In [1]: import numpy as np

In [2]: import numpy.linalg as la

In [3]: np.set_printoptions(precision=2, suppress=True, linewidth=100, sign=" ")

In [4]: data = np.loadtxt("block1.csv", delimiter=",")

In [5]: data
Out[5]: 
array([[ 0.35,  0.14,  0.28,  0.13, -0.07,  0.1 ,  0.08],
       [ 0.  , -0.06, -0.01, -0.2 ,  0.54, -0.58, -0.15],
       [ 0.05,  0.36, -0.11, -0.27, -0.13,  0.74, -0.13],
       [-0.19,  0.08, -0.36,  0.33,  0.07,  0.76, -0.06],
       [-0.01, -0.13,  0.26, -0.82,  0.12, -0.3 , -0.21],
       [ 0.14, -0.58, -0.61, -0.6 , -0.07,  0.05, -0.54],
       [ 0.75, -0.19, -0.17, -0.75, -0.79, -0.8 ,  0.  ],
       [-0.39, -0.06,  0.36, -1.19,  0.2 , -0.62, -0.28],
       [ 0.21,  0.22, -0.12, -0.03, -0.3 ,  0.05,  0.34],
       [ 0.23,  0.35, -0.51,  0.56, -0.18,  0.42,  0.3 ],
       [ 0.27,  0.44, -0.36, -0.68, -0.35,  1.47, -0.53],
       [-0.49, -0.18,  0.12, -0.3 , -0.2 , -1.65, -0.14]])

In [6]: def softmax(z):
   ...:     e = np.exp(z - z.max(axis=-1, keepdims=True))
   ...:     return e / e.sum(axis=-1, keepdims=True)
   ...: 

In [7]: softmax(data[4])
Out[7]: array([ 0.16,  0.14,  0.21,  0.07,  0.18,  0.12,  0.13])

In [8]: softmax(data[4] + -1)
Out[8]: array([ 0.16,  0.14,  0.21,  0.07,  0.18,  0.12,  0.13])

In [9]: S = data @ data.T / np.sqrt(7)

In [10]: softmax(S).round(6).argmax(axis=1)
Out[10]: array([  0,  11,  10,  10,   7,   5,   6,   7,   6,   9,  10,  11])

In [11]: softmax(S)
Out[11]: 
array([[ 0.09,  0.08,  0.09,  0.08,  0.08,  0.08,  0.09,  0.08,  0.09,  0.09,  0.09,  0.07],
       [ 0.08,  0.1 ,  0.07,  0.07,  0.09,  0.09,  0.09,  0.11,  0.07,  0.07,  0.06,  0.11],
       [ 0.08,  0.07,  0.1 ,  0.09,  0.08,  0.08,  0.07,  0.07,  0.08,  0.09,  0.14,  0.05],
       [ 0.08,  0.07,  0.1 ,  0.12,  0.07,  0.08,  0.06,  0.06,  0.08,  0.11,  0.12,  0.05],
       [ 0.07,  0.09,  0.07,  0.06,  0.1 ,  0.09,  0.1 ,  0.12,  0.07,  0.05,  0.07,  0.1 ],
       [ 0.06,  0.08,  0.08,  0.07,  0.09,  0.12,  0.1 ,  0.09,  0.07,  0.06,  0.1 ,  0.08],
       [ 0.07,  0.07,  0.06,  0.05,  0.09,  0.09,  0.17,  0.09,  0.08,  0.06,  0.06,  0.11],
       [ 0.06,  0.09,  0.06,  0.05,  0.11,  0.08,  0.1 ,  0.16,  0.06,  0.04,  0.06,  0.13],
       [ 0.09,  0.07,  0.09,  0.08,  0.08,  0.08,  0.09,  0.07,  0.09,  0.09,  0.09,  0.08],
       [ 0.09,  0.07,  0.1 ,  0.11,  0.06,  0.07,  0.07,  0.05,  0.1 ,  0.13,  0.1 ,  0.06],
       [ 0.07,  0.05,  0.12,  0.09,  0.06,  0.09,  0.06,  0.06,  0.07,  0.08,  0.23,  0.03],
       [ 0.06,  0.1 ,  0.04,  0.04,  0.09,  0.07,  0.11,  0.13,  0.06,  0.04,  0.03,  0.22]])

In [12]: q, R = la.qr(data)

In [13]: np.round(np.trace(q @ q.T), 2)
Out[13]: np.float64(7.0)

In [14]: blk = np.stack([data, 5 * data, data[::-1]])

In [15]: (blk @ data.T).shape
Out[15]: (3, 12, 12)

In [16]: la.matrix_rank(blk)
Out[16]: array([ 7,  7,  7])

In [17]: la.matrix_rank(blk.reshape(3, -1))
Out[17]: np.int64(2)

In [18]: np.einsum("bij,cij->bc", blk, blk)
Out[18]: 
array([[  17.51,   87.57,    2.53],
       [  87.57,  437.88,   12.66],
       [   2.53,   12.66,   17.51]])

In [19]: la.norm(blk, axis=(1, 2))
Out[19]: array([  4.19,  20.93,   4.19])
